$ python3 -q
>>> import numpy as np
>>> np.set_printoptions(precision=2, suppress=True, linewidth=160)
>>> mat = np.loadtxt("block0.csv", delimiter=",")
>>> mat
array([[1.  , 0.5 , 0.25, 0.12, 0.06, 0.03, 0.02, 0.01, 0.  , 0.  ],
       [0.5 , 1.  , 0.5 , 0.25, 0.12, 0.06, 0.03, 0.02, 0.01, 0.  ],
       [0.25, 0.5 , 1.  , 0.5 , 0.25, 0.12, 0.06, 0.03, 0.02, 0.01],
       [0.12, 0.25, 0.5 , 1.  , 0.5 , 0.25, 0.12, 0.06, 0.03, 0.02],
       [0.06, 0.12, 0.25, 0.5 , 1.  , 0.5 , 0.25, 0.12, 0.06, 0.03],
       [0.03, 0.06, 0.12, 0.25, 0.5 , 1.  , 0.5 , 0.25, 0.12, 0.06],
       [0.02, 0.03, 0.06, 0.12, 0.25, 0.5 , 1.  , 0.5 , 0.25, 0.12],
       [0.01, 0.02, 0.03, 0.06, 0.12, 0.25, 0.5 , 1.  , 0.5 , 0.25],
       [0.  , 0.01, 0.02, 0.03, 0.06, 0.12, 0.25, 0.5 , 1.  , 0.5 ],
       [0.  , 0.  , 0.01, 0.02, 0.03, 0.06, 0.12, 0.25, 0.5 , 1.  ]])
>>> ev, V = np.linalg.eigh(mat)
>>> np.linalg.eigvalsh(mat @ mat)
array([0.12, 0.13, 0.16, 0.22, 0.32, 0.54, 1.03, 2.03, 4.07, 7.15])
>>> ev
array([0.35, 0.36, 0.4 , 0.47, 0.56, 0.73, 1.01, 1.42, 2.02, 2.67])
>>> np.abs(V[:, -1]).round(6).argmax()
np.int64(4)
>>> np.linalg.svd(mat, compute_uv=False)
array([2.67, 2.02, 1.42, 1.01, 0.73, 0.56, 0.47, 0.4 , 0.36, 0.35])
>>> np.round(V.T @ mat @ V, 2) + 0
array([[0.35, 0.  , 0.  , 0.  , 0.  , 0.  , 0.  , 0.  , 0.  , 0.  ],
       [0.  , 0.36, 0.  , 0.  , 0.  , 0.  , 0.  , 0.  , 0.  , 0.  ],
       [0.  , 0.  , 0.4 , 0.  , 0.  , 0.  , 0.  , 0.  , 0.  , 0.  ],
       [0.  , 0.  , 0.  , 0.47, 0.  , 0.  , 0.  , 0.  , 0.  , 0.  ],
       [0.  , 0.  , 0.  , 0.  , 0.56, 0.  , 0.  , 0.  , 0.  , 0.  ],
       [0.  , 0.  , 0.  , 0.  , 0.  , 0.73, 0.  , 0.  , 0.  , 0.  ],
       [0.  , 0.  , 0.  , 0.  , 0.  , 0.  , 1.01, 0.  , 0.  , 0.  ],
       [0.  , 0.  , 0.  , 0.  , 0.  , 0.  , 0.  , 1.42, 0.  , 0.  ],
       [0.  , 0.  , 0.  , 0.  , 0.  , 0.  , 0.  , 0.  , 2.02, 0.  ],
       [0.  , 0.  , 0.  , 0.  , 0.  , 0.  , 0.  , 0.  , 0.  , 2.67]])
>>> np.round(V @ np.diag(ev) @ V.T, 2) + 0
array([[1.  , 0.5 , 0.25, 0.12, 0.06, 0.03, 0.02, 0.01, 0.  , 0.  ],
       [0.5 , 1.  , 0.5 , 0.25, 0.12, 0.06, 0.03, 0.02, 0.01, 0.  ],
       [0.25, 0.5 , 1.  , 0.5 , 0.25, 0.12, 0.06, 0.03, 0.02, 0.01],
       [0.12, 0.25, 0.5 , 1.  , 0.5 , 0.25, 0.12, 0.06, 0.03, 0.02],
       [0.06, 0.12, 0.25, 0.5 , 1.  , 0.5 , 0.25, 0.12, 0.06, 0.03],
       [0.03, 0.06, 0.12, 0.25, 0.5 , 1.  , 0.5 , 0.25, 0.12, 0.06],
       [0.02, 0.03, 0.06, 0.12, 0.25, 0.5 , 1.  , 0.5 , 0.25, 0.12],
       [0.01, 0.02, 0.03, 0.06, 0.12, 0.25, 0.5 , 1.  , 0.5 , 0.25],
       [0.  , 0.01, 0.02, 0.03, 0.06, 0.12, 0.25, 0.5 , 1.  , 0.5 ],
       [0.  , 0.  , 0.01, 0.02, 0.03, 0.06, 0.12, 0.25, 0.5 , 1.  ]])
>>> rng = np.random.default_rng(87463)
>>> other = mat + rng.integers(-2, 3, (10, 2)) @ rng.integers(-2, 3, (2, 10))
>>> other
array([[-1.  ,  2.5 ,  0.25, -3.88,  0.06,  4.03, -3.98,  2.01,  4.  , -4.  ],
       [ 1.5 ,  4.  ,  0.5 ,  4.25, -3.88,  0.06,  4.03, -0.98, -3.99,  6.  ],
       [ 2.25, -1.5 ,  1.  ,  4.5 ,  0.25, -3.88,  4.06, -1.97, -3.98,  4.01],
       [ 2.12, -1.75,  0.5 ,  5.  ,  0.5 , -3.75,  4.12, -1.94, -3.97,  4.02],
       [ 1.06,  3.12,  0.25,  4.5 , -3.  ,  0.5 ,  4.25, -0.88, -3.94,  6.03],
       [ 2.03, -3.94,  0.12,  3.25,  2.5 , -4.  ,  3.5 , -1.75, -2.88,  2.06],
       [-1.98,  6.03,  0.06, -1.88, -3.75,  6.5 , -1.  ,  2.5 ,  2.25,  0.12],
       [ 2.01, -3.98,  0.03,  3.06,  2.12, -4.75,  3.5 , -1.  , -2.5 ,  2.25],
       [-1.  , -2.99,  0.02, -3.97,  4.06,  0.12, -3.75,  1.5 ,  5.  , -5.5 ],
       [ 0.  , -2.  ,  0.01, -0.98,  2.03, -0.94, -0.88,  0.25,  1.5 , -1.  ]])
>>> np.abs(other - mat).sum(axis=1)
array([26., 27., 26., 26., 27., 26., 26., 26., 27., 10.])
>>> np.round(np.linalg.svd(other - mat, compute_uv=False), 2) + 0
array([25.2 , 16.32,  0.  ,  0.  ,  0.  ,  0.  ,  0.  ,  0.  ,  0.  ,  0.  ])
>>> X = np.loadtxt("a.csv", delimiter=",")
>>> X
array([[-1.3,  1.5,  0.4, -0.2],
       [-0.7,  0.3, -0.5,  1.3],
       [ 0. ,  0.3,  1. ,  2.4],
       [-0.5,  0.1, -1.1,  0.4],
       [ 1.7, -1.7,  0. , -2.5],
       [-0.1, -1.4, -0.5, -0.5],
       [-0.4,  1.2,  0.2,  0.5],
       [-1.5, -0.3,  0.6, -2.3],
       [ 0.1,  0.4, -0.1, -1.1],
       [-1. ,  0.8,  0.8,  0.1],
       [ 0.5, -2. ,  0.2,  0.6],
       [ 0.3,  0.8,  1.5,  0.6],
       [ 0.6, -0.1, -0.4, -1.3],
       [-2.2,  0.1, -1.1, -1. ],
       [-0.4,  0.6, -0.4, -0.3],
       [-0.7, -1.6, -1.7, -1.4],
       [-0.2,  1.3,  0.3,  0.2],
       [16. , 24. , 24. ,  0. ],
       [-0.3,  3. ,  0.4, -0.1],
       [ 1.1,  0. , -1.3,  0.5],
       [ 1.2, -0.5,  0.5, -1.1],
       [-0.9, -0.9, -0.3,  0.5],
       [ 0. ,  0.2, -0.4, -0.7],
       [ 0.8,  0.5, -1.2,  0.7]])
>>> lab = X[:, 1] > np.median(X[:, 1])
>>> f = X[lab].mean(axis=0) - X[~lab].mean(axis=0)
>>> f
array([1.14, 3.57, 2.66, 1.07])
>>> lab.astype(int)
array([1, 1, 1, 0, 0, 0, 1, 0, 1, 1, 0, 1, 0, 0, 1, 0, 1, 1, 1, 0, 0, 0, 0, 1])
>>> round((((X - X.mean(axis=0)) @ f > 0) == lab).mean(), 2)
np.float64(0.62)
>>> np.argsort(-np.abs(f).round(6), kind="stable")
array([1, 2, 0, 3])
>>> m1 = np.loadtxt("run5.csv", delimiter=",")
>>> m1
array([[-3.  ,  1.36,  1.54, -0.19],
       [-3.  ,  0.53, -4.3 , -4.35],
       [-3.  , -0.26, -9.81, -8.29],
       [-3.  ,  0.77, -2.63, -3.17],
       [-3.  ,  2.86, 12.05,  7.32],
       [-3.  ,  0.45, -4.85, -4.75],
       [-3.  , -0.06, -8.44, -7.31],
       [-3.  ,  4.13, 20.91, 13.65],
       [-3.  , -0.03, -8.2 , -7.14],
       [-3.  ,  2.17,  7.22,  3.87],
       [-3.  ,  1.28,  0.96, -0.6 ],
       [-3.  , -0.2 , -9.43, -8.02],
       [-3.  ,  0.75, -2.73, -3.24]])
>>> np.abs(np.diag(np.linalg.qr(m1)[1])) > 1e-9
array([ True,  True, False, False])
>>> np.allclose(m1[:-1].T @ np.linalg.lstsq(m1[:-1].T, m1[-1])[0], m1[-1])
True
>>> np.unique(m1.round(6), axis=0).shape
(13, 4)
>>> np.round(np.trace(np.linalg.pinv(m1) @ m1), 2)
np.float64(2.0)
>>> left, s, VT = np.linalg.svd(m1)
>>> V = VT[:(s > 1e-8).sum()]
>>> x = m1[6] + 2 * m1[2] + rng.integers(2) * np.eye(4)[0]
>>> x
array([ -9.  ,  -0.58, -28.06, -23.9 ])
>>> np.allclose(V.T @ V @ x, x)
True
>>> np.diag(V.T @ V)
array([0.78, 0.14, 0.67, 0.41])
>>> other = m1 + rng.integers(-2, 3, (13, 2)) @ rng.integers(-2, 3, (2, 4))
>>> other
array([[ -5.  ,   5.36,  -2.46,  -2.19],
       [ -2.  ,   2.53,  -8.3 ,  -3.35],
       [ -9.  ,   3.74,  -9.81, -14.29],
       [  2.  ,  -1.23,  -4.63,   1.83],
       [ -6.  ,   4.86,  12.05,   4.32],
       [ -8.  ,   2.45,  -2.85,  -9.75],
       [ -1.  ,  -4.06,  -4.44,  -5.31],
       [  1.  ,   0.13,  22.91,  17.65],
       [ -6.  ,  -2.03,  -2.2 , -10.14],
       [ -3.  ,   2.17,   7.22,   3.87],
       [ -5.  ,   1.28,   2.96,  -2.6 ],
       [ -5.  ,  -4.2 ,  -1.43, -10.02],
       [ -6.  ,  -1.25,   3.27,  -6.24]])
>>> np.abs(other - m1).sum(axis=1)
array([12.,  8., 16., 14.,  8., 14., 12., 14., 14.,  0.,  6., 16., 14.])
>>> f = np.array([3, -3, 0])
>>> np.convolve(m1[4], f)
array([ -9.  ,  17.59,  27.56, -14.19, -21.97,   0.  ])
>>> np.correlate(m1[4], m1[2], "full")
array([  24.88,    5.67, -127.27, -170.69,  -83.54,  -38.05,  -21.97])
>>> np.polyval(f, m1[4])
array([ 36.  ,  16.02, 399.6 , 138.9 ])
>>> E = np.loadtxt("test18.csv", delimiter=",")
>>> E
array([[  1.,  -3.,   9., -27.],
       [  1.,  -2.,   4.,  -8.],
       [  1.,  -1.,   1.,  -1.],
       [  1.,   0.,   0.,   0.],
       [  1.,   1.,   1.,   1.],
       [  1.,   2.,   4.,   8.]])
>>> x = np.array([2, 3, 4, 0])
>>> rhs = E @ x
>>> coef, lr = np.zeros(4), 1 / np.linalg.norm(E, 2) ** 2
>>> for i in range(20):
...     coef -= lr * E.T @ (E @ coef - rhs)
...     if i % 5 == 0: print(i, round(np.linalg.norm(E @ coef - rhs), 2))
... 
0 30.41
5 23.76
10 18.62
15 14.65
>>> np.round(np.linalg.cond(E), 2)
np.float64(23.64)
>>> T = np.stack([E, -1 * E, E[::-1]])
>>> np.linalg.matrix_rank(T.reshape(3, -1))
np.int64(2)
>>> np.linalg.norm(T, axis=(1, 2))
array([31.61, 31.61, 31.61])
>>> np.einsum("bij,cij->bc", T, T)
array([[ 999., -999., -378.],
       [-999.,  999.,  378.],
       [-378.,  378.,  999.]])
>>> np.linalg.matrix_rank(T)
array([4, 4, 4])
>>> proj = E @ np.linalg.solve(E.T @ E, E.T)
>>> np.round((np.eye(6) - proj) @ E, 2) + 0
array([[0., 0., 0., 0.],
       [0., 0., 0., 0.],
       [0., 0., 0., 0.],
       [0., 0., 0., 0.],
       [0., 0., 0., 0.],
       [0., 0., 0., 0.]])
>>> proj
array([[ 0.96,  0.13, -0.11, -0.03,  0.09, -0.03],
       [ 0.13,  0.58,  0.41,  0.02, -0.22,  0.09],
       [-0.11,  0.41,  0.46,  0.25,  0.02, -0.03],
       [-0.03,  0.02,  0.25,  0.46,  0.41, -0.11],
       [ 0.09, -0.22,  0.02,  0.41,  0.58,  0.13],
       [-0.03,  0.09, -0.03, -0.11,  0.13,  0.96]])
>>> np.trace(proj)
np.float64(4.0)
>>> np.diag(proj)
array([0.96, 0.58, 0.46, 0.46, 0.58, 0.96])
>>> np.round(np.linalg.eigvalsh(proj), 2) + 0
array([0., 0., 1., 1., 1., 1.])
>>> proj @ E[:, 0]
array([1., 1., 1., 1., 1., 1.])
